$ python3 -q
>>> import numpy as np
>>> np.set_printoptions(suppress=True, linewidth=120)
>>> rnd = lambda a: np.round(a, 3) + 0
>>> feats = np.load("x.npy")
>>> feats
array([[0., 1., 1., 1., 1., 1., 1., 1., 1., 1., 1., 1., 1., 1.],
       [1., 0., 1., 1., 1., 1., 1., 1., 1., 1., 1., 1., 1., 1.],
       [1., 1., 0., 1., 1., 1., 1., 1., 1., 1., 1., 1., 1., 1.],
       [1., 1., 1., 0., 1., 1., 1., 1., 1., 1., 1., 1., 1., 1.],
       [1., 1., 1., 1., 0., 1., 1., 1., 1., 1., 1., 1., 1., 1.],
       [1., 1., 1., 1., 1., 0., 1., 1., 1., 1., 1., 1., 1., 1.],
       [1., 1., 1., 1., 1., 1., 0., 1., 1., 1., 1., 1., 1., 1.],
       [1., 1., 1., 1., 1., 1., 1., 0., 1., 1., 1., 1., 1., 1.],
       [1., 1., 1., 1., 1., 1., 1., 1., 0., 1., 1., 1., 1., 1.],
       [1., 1., 1., 1., 1., 1., 1., 1., 1., 0., 1., 1., 1., 1.],
       [1., 1., 1., 1., 1., 1., 1., 1., 1., 1., 0., 1., 1., 1.],
       [1., 1., 1., 1., 1., 1., 1., 1., 1., 1., 1., 0., 1., 1.],
       [1., 1., 1., 1., 1., 1., 1., 1., 1., 1., 1., 1., 0., 1.],
       [1., 1., 1., 1., 1., 1., 1., 1., 1., 1., 1., 1., 1., 0.]])
>>> # equal to its transpose
>>> t = np.radians(80)
>>> R = np.eye(14)
>>> R[5, 5] = R[0, 0] = np.cos(t)
>>> R[5, 0], R[0, 5] = -np.sin(t), np.sin(t)
>>> out = feats @ R.T
>>> rnd(np.linalg.svd(feats, compute_uv=False)), rnd(np.linalg.svd(out, compute_uv=False))
(array([13.,  1.,  1.,  1.,  1.,  1.,  1.,  1.,  1.,  1.,  1.,  1.,  1.,  1.]), array([13.,  1.,  1.,  1.,  1.,  1.,  1.,  1.,  1.,  1.,  1.,  1.,  1.,  1.]))
>>> np.allclose(feats @ feats.T, out @ out.T)
True
>>> rnd(np.abs(out - feats).max(axis=0))
array([0.985, 0.   , 0.   , 0.   , 0.   , 1.811, 0.   , 0.   , 0.   , 0.   , 0.   , 0.   , 0.   , 0.   ])
